% ipython --no-banner

In [1]: import numpy as np

In [2]: import numpy.linalg as la

In [3]: np.set_printoptions(precision=1, suppress=True, linewidth=160)

In [4]: arr = np.load("sample6.npy")

In [5]: arr
Out[5]: 
array([[  5.7,  -2.6,  12.4],
       [  5.9,   5.1,  -0.5],
       [ -7.3,   5.2,   4.1],
       [ -1. ,  -6.3, -17.5],
       [  1.5,   1. ,   5.2],
       [  6.2,   6. , -25.8],
       [ -6.4,   3.5,  -6.2],
       [ -1.9,  -1.6,  16.9],
       [ -7. ,   0.5,  -1.3],
       [  0.8, -10.9,   7.9],
       [  1.2, -13.3,   0.2],
       [  2.2,  -9.6,  -8.4],
       [ -4.9, -13.6,   6.1],
       [ -2.9, -12.3,  15.9],
       [  8.3,  11.6,   8.1],
       [ -0.8,  -0.4,  -4.6],
       [ -1.7,  -0.4,   9.5],
       [ -2.6,  13.3,   1.3],
       [  3.1, -14. ,   5.3],
       [ 10.1,   5.5,  -0.8],
       [  3.8,  -2. , -12.5],
       [ -2.7,  13.9,  -8.1],
       [ -1.9,   2.3,  13.5],
       [  0.7,  -8.5,   7.3],
       [ -1. ,  -1. ,  -9.2],
       [  5.2,   8.7,  19.7],
       [ -1.1,  -1.2,   5.8],
       [  3.4,   0.7,   2.6],
       [  8.8,  -2.2,   1.7],
       [ 10.4,  -3.7,  -2.8],
       [  0.1,  -8.1,   5.3]])

In [6]: M2 = np.c_[arr[:, :1] @ np.array([[5]]), np.array([3, -2, 2, 0, 2, -3, 3, 0, 0, 3, 0, 2, 2, -2, 2, -1, 2, -2, -3, 0, 0, -2, 1, -1, 3, 1, 2, -1, 2, -2, -3])]

In [7]: M2
Out[7]: 
array([[ 28.5,   3. ],
       [ 29.5,  -2. ],
       [-36.5,   2. ],
       [ -5. ,   0. ],
       [  7.5,   2. ],
       [ 31. ,  -3. ],
       [-32. ,   3. ],
       [ -9.5,   0. ],
       [-35. ,   0. ],
       [  4. ,   3. ],
       [  6. ,   0. ],
       [ 11. ,   2. ],
       [-24.5,   2. ],
       [-14.5,  -2. ],
       [ 41.5,   2. ],
       [ -4. ,  -1. ],
       [ -8.5,   2. ],
       [-13. ,  -2. ],
       [ 15.5,  -3. ],
       [ 50.5,   0. ],
       [ 19. ,   0. ],
       [-13.5,  -2. ],
       [ -9.5,   1. ],
       [  3.5,  -1. ],
       [ -5. ,   3. ],
       [ 26. ,   1. ],
       [ -5.5,   2. ],
       [ 17. ,  -1. ],
       [ 44. ,   2. ],
       [ 52. ,  -2. ],
       [  0.5,  -3. ]])

In [8]: np.round(la.lstsq(arr, M2[:, 0])[0], 1) + 0
Out[8]: array([5., 0., 0.])

In [9]: np.round(la.norm(M2 - arr @ la.lstsq(arr, M2)[0], axis=0), 1) + 0
Out[9]: array([ 0. , 10.6])
